% ipython --no-banner

In [1]: import numpy as np

In [2]: np.set_printoptions(precision=3, suppress=True, linewidth=140, floatmode="fixed")

In [3]: rnd = lambda a: np.round(a, 3) + 0

In [4]: feats = np.array([[2, 2, 3, 0, 1],
   ...:     [1, 2, 2, 3, 0],
   ...:     [0, 1, 2, 2, 3],
   ...:     [3, 0, 1, 2, 2],
   ...:     [2, 3, 0, 1, 2]])

In [5]: feats.sum(axis=1)
Out[5]: array([8, 8, 8, 8, 8])

In [6]: rnd(np.linalg.norm(feats))
Out[6]: np.float64(9.487)

In [7]: feats[5]
---------------------------------------------------------------------------
IndexError                                Traceback (most recent call last)
Cell In[7], line 1
----> 1 feats[5]

IndexError: index 5 is out of bounds for axis 0 with size 5

In [8]: feats.shape
Out[8]: (5, 5)

In [9]: np.diff(feats, axis=0)
Out[9]: 
array([[-1,  0, -1,  3, -1],
       [-1, -1,  0, -1,  3],
       [ 3, -1, -1,  0, -1],
       [-1,  3, -1, -1,  0]])

In [10]: rnd(np.linalg.svd(feats, compute_uv=False))
Out[10]: array([8.000, 2.760, 2.760, 2.320, 2.320])

In [11]: feats.mean(axis=0)
Out[11]: array([1.600, 1.600, 1.600, 1.600, 1.600])

In [12]: np.linalg.rank(feats)
---------------------------------------------------------------------------
AttributeError                            Traceback (most recent call last)
Cell In[12], line 1
----> 1 np.linalg.rank(feats)

AttributeError: module 'numpy.linalg' has no attribute 'rank'

In [13]: w1 = np.array([[3, 0, 2, 3], [0, 3, 0, 2], [0, 1, 0, 0], [2, 3, 1, 3], [3, 0, 3, 3]])

In [14]: c = np.array([-2, -1, -8, 3])

In [15]: H = np.maximum(feats @ w1 + c, 0)

In [16]: (H > 0).astype(int)
Out[16]: 
array([[1, 1, 0, 1],
       [1, 1, 0, 1],
       [1, 1, 1, 1],
       [1, 1, 1, 1],
       [1, 1, 1, 1]])

In [17]: np.linalg.matrix_rank(H)
Out[17]: np.int64(4)

In [18]: basis = np.array([[0, 3], [5, 7], [8, 8], [6, 8]])

In [19]: w1 @ basis
Out[19]: 
array([[34, 49],
       [27, 37],
       [ 5,  7],
       [41, 59],
       [42, 57]])

In [20]: (H @ basis).round(6).argmax(axis=1)
Out[20]: array([1, 1, 1, 1, 1])
